In [1]: import numpy as np

In [2]: np.set_printoptions(suppress=True, linewidth=120)

In [3]: F = np.load("mat.npy")

In [4]: F.round(2)
Out[4]: 
array([[0.21, 0.3 , 0.21, 0.13, 0.13],
       [0.3 , 0.42, 0.3 , 0.18, 0.18],
       [0.21, 0.3 , 0.21, 0.13, 0.13],
       [0.13, 0.18, 0.13, 0.08, 0.08],
       [0.13, 0.18, 0.13, 0.08, 0.08]])

In [5]: x = np.array([0, 1, 1, 1, 1])

In [6]: np.round(F * x, 2)
Out[6]: 
array([[0.  , 0.3 , 0.21, 0.13, 0.13],
       [0.  , 0.42, 0.3 , 0.18, 0.18],
       [0.  , 0.3 , 0.21, 0.13, 0.13],
       [0.  , 0.18, 0.13, 0.08, 0.08],
       [0.  , 0.18, 0.13, 0.08, 0.08]])

In [7]: (F @ x).argmax()
Out[7]: np.int64(1)

In [8]: np.round(F @ x, 2)
Out[8]: array([0.77, 1.08, 0.77, 0.46, 0.46])

In [9]: np.linalg.norm(F @ x) <= np.linalg.norm(F, 2) * np.linalg.norm(x) + 1e-9
Out[9]: np.True_

In [10]: np.round(F @ np.ones(5), 2)
Out[10]: array([0.98, 1.38, 0.98, 0.59, 0.59])

In [11]: np.round((F * x).sum(axis=1), 2)
Out[11]: array([0.77, 1.08, 0.77, 0.46, 0.46])

In [12]: np.round(np.einsum("ij,j->i", F, x), 2)
Out[12]: array([0.77, 1.08, 0.77, 0.46, 0.46])

In [13]: np.sign((F @ x).round(6))
Out[13]: array([1., 1., 1., 1., 1.])

In [14]: np.round(F @ np.eye(5)[1], 2)
Out[14]: array([0.3 , 0.42, 0.3 , 0.18, 0.18])

In [15]: evals, vecs = np.linalg.eigh(F)

In [16]: x = np.array([-3, -2, 2, 2, 3])

In [17]: round(x @ F @ x / (x @ x), 2), round(evals[0], 2), evals[-1]
Out[17]: (np.float64(0.0), np.float64(-0.0), np.float64(1.0))

In [18]: np.round(x @ F @ x, 2)
Out[18]: np.float64(0.14)

In [19]: np.round(vecs * np.abs(evals) @ vecs.T, 2)
Out[19]: 
array([[0.21, 0.3 , 0.21, 0.13, 0.13],
       [0.3 , 0.42, 0.3 , 0.18, 0.18],
       [0.21, 0.3 , 0.21, 0.13, 0.13],
       [0.13, 0.18, 0.13, 0.08, 0.08],
       [0.13, 0.18, 0.13, 0.08, 0.08]])

In [20]: np.round(np.linalg.eigvalsh(F[1:, 1:]), 2) + 0
Out[20]: array([0.  , 0.  , 0.  , 0.79])

In [21]: rk = np.linalg.matrix_rank(F)

In [22]: rk
Out[22]: np.int64(1)

In [23]: N = np.linalg.svd(F)[2][rk:].T

In [24]: [int(np.linalg.matrix_rank(np.delete(F, i, axis=0))) for i in range(5)]
Out[24]: [1, 1, 1, 1, 1]

In [25]: np.round(F @ N, 2) + 0
Out[25]: 
array([[0., 0., 0., 0.],
       [0., 0., 0., 0.],
       [0., 0., 0., 0.],
       [0., 0., 0., 0.],
       [0., 0., 0., 0.]])

In [26]: np.linalg.matrix_rank(F.T @ F), np.linalg.matrix_rank(F @ F.T)
Out[26]: (np.int64(1), np.int64(1))

In [27]: np.allclose(F @ N, 0)
Out[27]: True
